$ ipython --no-banner

In [1]: import numpy as np

In [2]: np.set_printoptions(precision=3, suppress=True, linewidth=100)

In [3]: K = np.load("a.npy")

In [4]: K
Out[4]: 
array([[-2.,  1.,  0.,  0.],
       [ 0., -2.,  1.,  0.],
       [ 0.,  0., -2.,  1.],
       [ 0.,  0.,  0., -2.]])

In [5]: rng = np.random.default_rng(70)

In [6]: idx = rng.permutation(4)

In [7]: idx
Out[7]: array([1, 2, 0, 3])

In [8]: B = K[idx][:, idx]

In [9]: round(float(np.linalg.det(B)), 3), np.round(np.linalg.det(K[idx]), 3)
Out[9]: (16.0, np.float64(16.0))

In [10]: np.trace(B)
Out[10]: np.float64(-8.0)

In [11]: def softmax(z):
    ...:     e = np.exp(z - z.max(axis=-1, keepdims=True))
    ...:     return e / e.sum(axis=-1, keepdims=True)
    ...: 

In [12]: softmax(K[3])
Out[12]: array([0.319, 0.319, 0.319, 0.043])

In [13]: softmax(K).sum(axis=1)
Out[13]: array([1., 1., 1., 1.])

In [14]: softmax(K[3] + -2)
Out[14]: array([0.319, 0.319, 0.319, 0.043])

In [15]: scores = K @ K.T / np.sqrt(4)

In [16]: softmax(scores)[3] @ K
Out[16]: array([-0.205, -0.102,  0.027, -1.477])

In [17]: softmax(scores + np.triu(np.full(scores.shape, -np.inf), 1))
Out[17]: 
array([[1.   , 0.   , 0.   , 0.   ],
       [0.029, 0.971, 0.   , 0.   ],
       [0.074, 0.027, 0.899, 0.   ],
       [0.102, 0.102, 0.038, 0.757]])

In [18]: q = K.astype(float).copy()

In [19]: for j in range(4):
    ...:     q[:, j] -= q[:, :j] @ (q[:, :j].T @ q[:, j])
    ...:     q[:, j] /= np.linalg.norm(q[:, j])
    ...: 

In [20]: q
Out[20]: 
array([[-1.,  0.,  0.,  0.],
       [ 0., -1.,  0.,  0.],
       [ 0.,  0., -1.,  0.],
       [ 0.,  0.,  0., -1.]])

In [21]: q.T @ q
Out[21]: 
array([[1., 0., 0., 0.],
       [0., 1., 0., 0.],
       [0., 0., 1., 0.],
       [0., 0., 0., 1.]])

In [22]: np.prod(np.diag(K)), np.round(np.linalg.det(K), 3)
Out[22]: (np.float64(16.0), np.float64(16.0))

In [23]: np.sort(np.linalg.eigvals(K))
Out[23]: array([-2., -2., -2., -2.])

In [24]: np.linalg.matrix_power(K - np.diag(np.diag(K)), 4)
Out[24]: 
array([[0., 0., 0., 0.],
       [0., 0., 0., 0.],
       [0., 0., 0., 0.],
       [0., 0., 0., 0.]])

In [25]: [int(np.linalg.matrix_rank(np.linalg.matrix_power(K, p))) for p in range(1, 5)]
Out[25]: [4, 4, 4, 4]

In [26]: B = K + rng.integers(-2, 3, (4, 3)) @ rng.integers(-2, 3, (3, 4))

In [27]: B
Out[27]: 
array([[-2., -1.,  5.,  0.],
       [ 0.,  2., -9.,  0.],
       [-2., -2., -1.,  0.],
       [ 0.,  2.,  0., -3.]])

In [28]: B - K
Out[28]: 
array([[  0.,  -2.,   5.,   0.],
       [  0.,   4., -10.,   0.],
       [ -2.,  -2.,   1.,  -1.],
       [  0.,   2.,   0.,  -1.]])

In [29]: data = np.load("x.npy")

In [30]: data
Out[30]: 
array([[ 0,  9,  8, -9],
       [ 1, -3, -7,  3],
       [ 6,  9, -6, -9],
       [ 7,  8, -8, -8]])

In [31]: idx = rng.permutation(4)

In [32]: idx
Out[32]: array([2, 3, 0, 1])

In [33]: B = data[idx][:, idx]

In [34]: np.allclose(B, data)
Out[34]: False

In [35]: np.round(np.sort(np.abs(np.linalg.eigvals(B))), 3) + 0
Out[35]: array([ 0.   ,  3.626,  3.626, 13.233])

In [36]: x = np.array([1, -1, -3, -2])

In [37]: data @ np.ones(4)
Out[37]: array([ 8., -6.,  0., -1.])

In [38]: (data @ x).argmax()
Out[38]: np.int64(3)

In [39]: data @ (2 * x)
Out[39]: array([-30,  38,  66,  78])

In [40]: data @ x
Out[40]: array([-15,  19,  33,  39])

In [41]: np.linalg.norm(data @ x) <= np.linalg.norm(data, 2) * np.linalg.norm(x) + 1e-9
Out[41]: np.True_

In [42]: np.linalg.matrix_rank(data, rtol=0.1)
Out[42]: np.int64(2)

In [43]: np.argsort(-np.linalg.norm(data, axis=0).round(6), kind="stable")[:3]
Out[43]: array([1, 3, 2])

In [44]: [round(float(x), 3) for x in np.linalg.svd(data, compute_uv=False)[:3]]
Out[44]: [23.161, 15.229, 0.789]
